>>> import numpy as np
>>> import numpy.linalg as la
>>> np.set_printoptions(precision=3, suppress=True, linewidth=100)
>>> J = np.diag(np.array([-1, -1, 0, 2, -2, 1, 1, 0, 1])) + 2 * np.eye(9, k=1) + 2 * np.eye(9, k=-1)
>>> J
array([[-1.,  2.,  0.,  0.,  0.,  0.,  0.,  0.,  0.],
       [ 2., -1.,  2.,  0.,  0.,  0.,  0.,  0.,  0.],
       [ 0.,  2.,  0.,  2.,  0.,  0.,  0.,  0.,  0.],
       [ 0.,  0.,  2.,  2.,  2.,  0.,  0.,  0.,  0.],
       [ 0.,  0.,  0.,  2., -2.,  2.,  0.,  0.,  0.],
       [ 0.,  0.,  0.,  0.,  2.,  1.,  2.,  0.,  0.],
       [ 0.,  0.,  0.,  0.,  0.,  2.,  1.,  2.,  0.],
       [ 0.,  0.,  0.,  0.,  0.,  0.,  2.,  0.,  2.],
       [ 0.,  0.,  0.,  0.,  0.,  0.,  0.,  2.,  1.]])
>>> r0 = np.array([-3, -3, -5, -1, 6, -6, 3, 6, -4])
>>> A2 = J + np.outer(r0, np.eye(9)[0])
>>> la.matrix_rank(A2 - J)
np.int64(1)
>>> A2
array([[-4.,  2.,  0.,  0.,  0.,  0.,  0.,  0.,  0.],
       [-1., -1.,  2.,  0.,  0.,  0.,  0.,  0.,  0.],
       [-5.,  2.,  0.,  2.,  0.,  0.,  0.,  0.,  0.],
       [-1.,  0.,  2.,  2.,  2.,  0.,  0.,  0.,  0.],
       [ 6.,  0.,  0.,  2., -2.,  2.,  0.,  0.,  0.],
       [-6.,  0.,  0.,  0.,  2.,  1.,  2.,  0.,  0.],
       [ 3.,  0.,  0.,  0.,  0.,  2.,  1.,  2.,  0.],
       [ 6.,  0.,  0.,  0.,  0.,  0.,  2.,  0.,  2.],
       [-4.,  0.,  0.,  0.,  0.,  0.,  0.,  2.,  1.]])
>>> np.round(la.det(A2) / la.det(J), 3), round(1 + la.solve(J, r0)[0], 3)
(np.float64(-18.667), np.float64(-18.667))
>>> np.trace(J)
np.float64(1.0)
>>> (J + J.T) / 2
array([[-1.,  2.,  0.,  0.,  0.,  0.,  0.,  0.,  0.],
       [ 2., -1.,  2.,  0.,  0.,  0.,  0.,  0.,  0.],
       [ 0.,  2.,  0.,  2.,  0.,  0.,  0.,  0.,  0.],
       [ 0.,  0.,  2.,  2.,  2.,  0.,  0.,  0.,  0.],
       [ 0.,  0.,  0.,  2., -2.,  2.,  0.,  0.,  0.],
       [ 0.,  0.,  0.,  0.,  2.,  1.,  2.,  0.,  0.],
       [ 0.,  0.,  0.,  0.,  0.,  2.,  1.,  2.,  0.],
       [ 0.,  0.,  0.,  0.,  0.,  0.,  2.,  0.,  2.],
       [ 0.,  0.,  0.,  0.,  0.,  0.,  0.,  2.,  1.]])
>>> la.matrix_power(J, 2)
array([[ 5., -4.,  4.,  0.,  0.,  0.,  0.,  0.,  0.],
       [-4.,  9., -2.,  4.,  0.,  0.,  0.,  0.,  0.],
       [ 4., -2.,  8.,  4.,  4.,  0.,  0.,  0.,  0.],
       [ 0.,  4.,  4., 12.,  0.,  4.,  0.,  0.,  0.],
       [ 0.,  0.,  4.,  0., 12., -2.,  4.,  0.,  0.],
       [ 0.,  0.,  0.,  4., -2.,  9.,  4.,  4.,  0.],
       [ 0.,  0.,  0.,  0.,  4.,  4.,  9.,  2.,  4.],
       [ 0.,  0.,  0.,  0.,  0.,  4.,  2.,  8.,  2.],
       [ 0.,  0.,  0.,  0.,  0.,  0.,  4.,  2.,  5.]])
>>> W0 = np.loadtxt("test5.csv", delimiter=",")
>>> W0
array([[-0.741,  2.688,  0.12 ,  0.526,  1.045,  0.309,  0.836,  2.496, -1.604],
       [ 2.688,  2.788,  0.521,  0.142, -1.082,  1.689, -1.338, -1.908, -0.829],
       [ 0.12 ,  0.521,  1.391, -0.664,  1.079,  2.78 , -2.964,  0.125, -0.564],
       [ 0.526,  0.142, -0.664,  0.469, -1.001,  1.397,  0.998,  0.232,  0.694],
       [ 1.045, -1.082,  1.079, -1.001, -0.977,  0.575,  1.9  ,  1.713, -0.658],
       [ 0.309,  1.689,  2.78 ,  1.397,  0.575, -3.891,  1.339, -2.423,  2.868],
       [ 0.836, -1.338, -2.964,  0.998,  1.9  ,  1.339, -3.361,  0.306,  2.498],
       [ 2.496, -1.908,  0.125,  0.232,  1.713, -2.423,  0.306,  1.884,  2.578],
       [-1.604, -0.829, -0.564,  0.694, -0.658,  2.868,  2.498,  2.578,  1.438]])
>>> vals, vecs = la.eigh(W0)
>>> np.round(la.svd(W0, compute_uv=False), 3) + 0
array([8., 7., 7., 4., 4., 4., 3., 0., 0.])
>>> np.round(vecs.T @ vecs, 3) + 0
array([[1., 0., 0., 0., 0., 0., 0., 0., 0.],
       [0., 1., 0., 0., 0., 0., 0., 0., 0.],
       [0., 0., 1., 0., 0., 0., 0., 0., 0.],
       [0., 0., 0., 1., 0., 0., 0., 0., 0.],
       [0., 0., 0., 0., 1., 0., 0., 0., 0.],
       [0., 0., 0., 0., 0., 1., 0., 0., 0.],
       [0., 0., 0., 0., 0., 0., 1., 0., 0.],
       [0., 0., 0., 0., 0., 0., 0., 1., 0.],
       [0., 0., 0., 0., 0., 0., 0., 0., 1.]])
>>> np.abs(vecs[:, -1]).round(6).argmax()
np.int64(1)
>>> vecs @ np.diag(vals) @ vecs.T
array([[-0.741,  2.688,  0.12 ,  0.526,  1.045,  0.309,  0.836,  2.496, -1.604],
       [ 2.688,  2.788,  0.521,  0.142, -1.082,  1.689, -1.338, -1.908, -0.829],
       [ 0.12 ,  0.521,  1.391, -0.664,  1.079,  2.78 , -2.964,  0.125, -0.564],
       [ 0.526,  0.142, -0.664,  0.469, -1.001,  1.397,  0.998,  0.232,  0.694],
       [ 1.045, -1.082,  1.079, -1.001, -0.977,  0.575,  1.9  ,  1.713, -0.658],
       [ 0.309,  1.689,  2.78 ,  1.397,  0.575, -3.891,  1.339, -2.423,  2.868],
       [ 0.836, -1.338, -2.964,  0.998,  1.9  ,  1.339, -3.361,  0.306,  2.498],
       [ 2.496, -1.908,  0.125,  0.232,  1.713, -2.423,  0.306,  1.884,  2.578],
       [-1.604, -0.829, -0.564,  0.694, -0.658,  2.868,  2.498,  2.578,  1.438]])
>>> round(vals.sum(), 3), np.round(np.trace(W0), 3)
(np.float64(-1.0), np.float64(-1.0))
>>> np.round(la.eigvalsh(W0 + 4 * np.eye(9)), 3) + 0
array([-4., -3.,  0.,  4.,  4.,  7.,  8.,  8., 11.])
